% python3 -q
>>> import numpy as np
>>> np.set_printoptions(precision=2, suppress=True, linewidth=140)
>>> feats = np.load("layer19.npy")
>>> feats
array([[1.  , 0.5 , 0.25, 0.12],
       [0.5 , 1.  , 0.5 , 0.25],
       [0.25, 0.5 , 1.  , 0.5 ],
       [0.12, 0.25, 0.5 , 1.  ]])
>>> # equal to its transpose
>>> w, V = np.linalg.eigh(feats)
>>> vec = np.array([0, 2, 1, 3])
>>> (np.sign(V[:, -1].round(6)) == np.sign(V[0, -1].round(6))).astype(int)
array([1, 1, 1, 1])
>>> V * np.maximum(w, 0) @ V.T
array([[1.  , 0.5 , 0.25, 0.12],
       [0.5 , 1.  , 0.5 , 0.25],
       [0.25, 0.5 , 1.  , 0.5 ],
       [0.12, 0.25, 0.5 , 1.  ]])
>>> V * np.abs(w) @ V.T
array([[1.  , 0.5 , 0.25, 0.12],
       [0.5 , 1.  , 0.5 , 0.25],
       [0.25, 0.5 , 1.  , 0.5 ],
       [0.12, 0.25, 0.5 , 1.  ]])
>>> V * np.sqrt(w) @ V.T
array([[0.96, 0.25, 0.09, 0.04],
       [0.25, 0.93, 0.24, 0.09],
       [0.09, 0.24, 0.93, 0.25],
       [0.04, 0.09, 0.25, 0.96]])
>>> vec @ feats @ vec
np.float64(22.0)
>>> vec = np.array([2, 1, 2, 2])
>>> (feats * vec).sum(axis=1)
array([3.24, 3.5 , 4.  , 3.49])
>>> feats @ np.eye(4)[2]
array([0.25, 0.5 , 1.  , 0.5 ])
>>> feats @ (2 * vec)
array([6.48, 7.  , 8.  , 6.98])
>>> np.einsum("ij,j->i", feats, vec)
array([3.24, 3.5 , 4.  , 3.49])
>>> u, r1 = feats[0], feats[1]
>>> round(float(u @ u), 2)
1.33
>>> pr = (u @ r1) / (u @ u) * u
>>> pr
array([0.87, 0.44, 0.22, 0.1 ])
>>> A2 = np.array([[3, 2], [-2, 0], [0, 0], [0, -1]])
>>> np.einsum("ik,kj->ji", feats, A2)
array([[ 2.  , -0.5 , -0.25, -0.14],
       [ 1.88,  0.75,  0.  , -0.76]])
>>> np.linalg.matrix_rank(np.vstack([feats, A2.T]))
np.int64(4)
>>> np.linalg.matrix_rank(feats @ A2)
np.int64(2)
>>> feats @ A2
array([[ 2.  ,  1.88],
       [-0.5 ,  0.75],
       [-0.25,  0.  ],
       [-0.14, -0.76]])
>>> np.einsum("ij->j", feats)
array([1.87, 2.25, 2.25, 1.87])
>>> A2.T @ feats.T
array([[ 2.  , -0.5 , -0.25, -0.14],
       [ 1.88,  0.75,  0.  , -0.76]])
>>> np.einsum("ij,ij->i", feats, feats)
array([1.33, 1.56, 1.56, 1.33])
